$ python3 -q
>>> import numpy as np
>>> from numpy import linalg as LA
>>> np.set_printoptions(suppress=True, linewidth=140)
>>> K = np.load("x.npy")
>>> print(K)
[[ 1.  0.  0.  1.  0.  2.  3.]
 [-2. -1.  2. -2.  2.  0.  3.]
 [ 0.  0. -5. -3.  0. -8.  0.]
 [ 0.  0.  5. -9. -8.  0.  1.]
 [ 0.  0.  5. -9. -8. -9. -2.]
 [ 0.  0. -4. -4.  7.  0.  0.]
 [ 0.  0.  0. -6. -8. -1.  3.]]
>>> T = np.stack([K, -1 * K, K[::-1]])
>>> print(T.shape)
(3, 7, 7)
>>> print((T @ K.T).shape)
(3, 7, 7)
>>> print(np.round(LA.norm(T, axis=(1, 2)), 2))
[27.5 27.5 27.5]
>>> print(LA.matrix_rank(T))
[7 7 7]
>>> print(LA.matrix_rank(T.reshape(3, -1)))
2
>>> x0 = np.array([2, 1, -4, 5, -3, 4, 3])
>>> a = np.maximum(K @ x0, 0)
>>> print(K.T @ a)
[24.  0.  0. 24.  0. 48. 72.]
>>> print(np.maximum(K @ x0, 0) - np.maximum(-K @ x0, 0))
[ 24. -20. -27. -38. -83. -25.  -1.]
>>> M2 = K / LA.norm(K, axis=1, keepdims=True)
>>> cov = M2 @ M2.T
>>> print((cov - 2 * np.eye(7)).round(6).argmax(axis=1))
[1 5 4 6 3 2 3]
>>> print(cov[6].round(2))
[ 0.02  0.09  0.25  0.88  0.72 -0.34  1.  ]
>>> print(round(np.degrees(np.arccos(np.clip(cov[6, 5], -1, 1))), 2))
109.82
>>> print(np.argwhere(np.triu(np.abs(cov) > 0.95, 1)))
[]
>>> print(cov.round(2))
[[ 1.    0.25 -0.5  -0.12 -0.53 -0.11  0.02]
 [ 0.25  1.   -0.08  0.22  0.07  0.31  0.09]
 [-0.5  -0.08  1.    0.02  0.47  0.36  0.25]
 [-0.12  0.22  0.02  1.    0.8  -0.34  0.88]
 [-0.53  0.07  0.47  0.8   1.   -0.28  0.72]
 [-0.11  0.31  0.36 -0.34 -0.28  1.   -0.34]
 [ 0.02  0.09  0.25  0.88  0.72 -0.34  1.  ]]
>>> m1 = np.loadtxt("mat.csv", delimiter=",")
>>> print(m1)
[[-0.6 -1.6 -0.4 -1.6 -1.3 -0.1  1.8 -1.4 -0.6]
 [-0.2  0.7  1.  -0.1  1.6  1.  -1.  -0.6 -0.4]
 [ 0.  -0.3  0.7  0.6  0.3 -0.6 -0.1  0.9 -0.1]
 [-2.3 -0.3 -0.3 -0.8  1.2 -0.3  0.2  0.6 -1.4]
 [ 1.3  1.1 -1.2  0.6 -1.2  0.   1.6  0.3  1.4]
 [-2.1 -1.  -0.3  1.9  0.6 -2.1  0.8  1.7 -1.9]
 [-0.4 -0.9  0.3  0.   0.8 -0.5  0.3  0.1 -0.2]
 [-3.  -0.5 -1.2  0.2 -1.6 -1.6 -0.4 -1.1  1.5]
 [ 0.2 -0.4  0.1 -1.5 -0.1  0.2  0.9 -1.6  0.1]
 [ 0.4  0.2  0.   1.3 -0.2 -1.6 -1.3  1.1 -0.3]
 [-0.4 -1.  -0.9 -1.4  0.   0.8  0.   0.   0.8]
 [ 0.3 -0.6  0.8 -0.2  1.1 -0.6 -0.7 -0.3  0.6]
 [ 1.9 -0.6 -1.2  0.7 -2.   1.2  0.5 -0.5  2.6]
 [ 1.5  1.   1.6 -0.5  0.8  1.7  0.4  0.7  0.9]
 [-0.3  0.4  0.9  0.6  0.4  0.9  1.3  0.1  0. ]
 [ 0.2  0.4 -1.   1.  -1.   0.5  1.6  1.   1.2]
 [ 1.1 -0.2  0.2 -1.  -0.7  0.9 -1.7  0.5  0.6]
 [ 0.3 -2.4 -0.9 -0.4 -0.9 -1.   1.3 -0.1  1. ]
 [ 0.8  0.1  1.5 -0.4 -1.8  0.9  0.9  0.5 -0.3]
 [-1.   0.9  1.   1.3 -1.5 -1.1 -0.6  1.7 -0.4]
 [-0.7 -0.7 -1.4  1.1 -0.3  0.5 -0.2 -1.2  0.2]
 [-1.5 -2.  -1.1 -0.4 -1.2  1.9 -0.7 -0.9  0.3]
 [ 0.9  1.5  0.6 -1.2 -1.2  0.7 -0.2  0.9 -0.6]
 [ 2.  20.  -2.  -4.  -4.  26.  10.  46.   2. ]
 [ 1.  -1.4  0.1  0.3 -0.9 -0.6 -0.8  0.3 -0.1]
 [-1.7 -0.5 -1.  -1.5 -0.8 -0.7  0.8  1.5 -0.9]
 [-0.1 -1.9  0.4 -1.  -0.8 -0.5  0.2  2.1  0.7]
 [ 0.4  0.7 -0.5  0.4 -0.1 -0.6 -0.7 -0.4 -0.5]
 [ 2.6 -1.6 -1.7  0.7 -0.7 -0.6  0.7 -0.7 -0.4]
 [ 0.8  0.1 -1.  -0.1  0.4  1.1  0.6  0.2 -0.7]
 [ 1.1  0.9  1.2 -0.4 -0.3  0.  -1.7 -0.5  0.2]
 [ 0.4  0.1  1.4 -0.7 -1.   0.5 -0.4  1.7 -0.8]
 [ 1.6 -0.5  0.2 -1.3 -1.5 -1.   0.2 -0.5  0.9]
 [-1.  -1.3  0.1 -0.1  2.6  0.4 -0.4  1.3  0.7]
 [-0.8 -0.6 -0.4  0.1  1.   0.   0.2 -0.6  0.8]
 [-0.1  0.7 -0.9 -1.2  0.4 -0.7  2.2  0.  -1.1]]
>>> x0 = np.array([2, -1, 1, -3, -2, 1, -3, -3, 3])
>>> rhs = m1 @ x0
>>> print(np.round(LA.pinv(m1) @ m1, 2) + 0)
[[1. 0. 0. 0. 0. 0. 0. 0. 0.]
 [0. 1. 0. 0. 0. 0. 0. 0. 0.]
 [0. 0. 1. 0. 0. 0. 0. 0. 0.]
 [0. 0. 0. 1. 0. 0. 0. 0. 0.]
 [0. 0. 0. 0. 1. 0. 0. 0. 0.]
 [0. 0. 0. 0. 0. 1. 0. 0. 0.]
 [0. 0. 0. 0. 0. 0. 1. 0. 0.]
 [0. 0. 0. 0. 0. 0. 0. 1. 0.]
 [0. 0. 0. 0. 0. 0. 0. 0. 1.]]
>>> rng = np.random.default_rng(4229)
>>> rhs = rhs + 0.02 * rng.normal(size=36)
>>> print(rhs.round(2))
[   4.32    1.63   -4.71  -11.53   -0.6   -25.66   -3.51    3.34    8.2    -4.82    6.72    4.57   14.1     4.57   -5.95   -5.73   13.31
    3.53    3.62   -8.42    0.47    9.1     3.7  -134.      5.03   -8.12    1.37   -0.19    2.63   -3.42   11.47    0.4    13.39   -5.69
   -0.06   -9.59]
>>> coef, *_ = LA.lstsq(m1, rhs)
>>> print([round(float(LA.norm(LA.solve(m1.T @ m1 + lam * np.eye(9), m1.T @ rhs))), 2) for lam in (0, 1, 10, 100)])
[6.85, 6.71, 5.74, 3.14]
>>> print(np.round(m1.T @ (rhs - m1 @ coef), 2) + 0)
[0. 0. 0. 0. 0. 0. 0. 0. 0.]
>>> print(round(float(LA.norm(rhs - m1 @ coef)), 2))
0.14
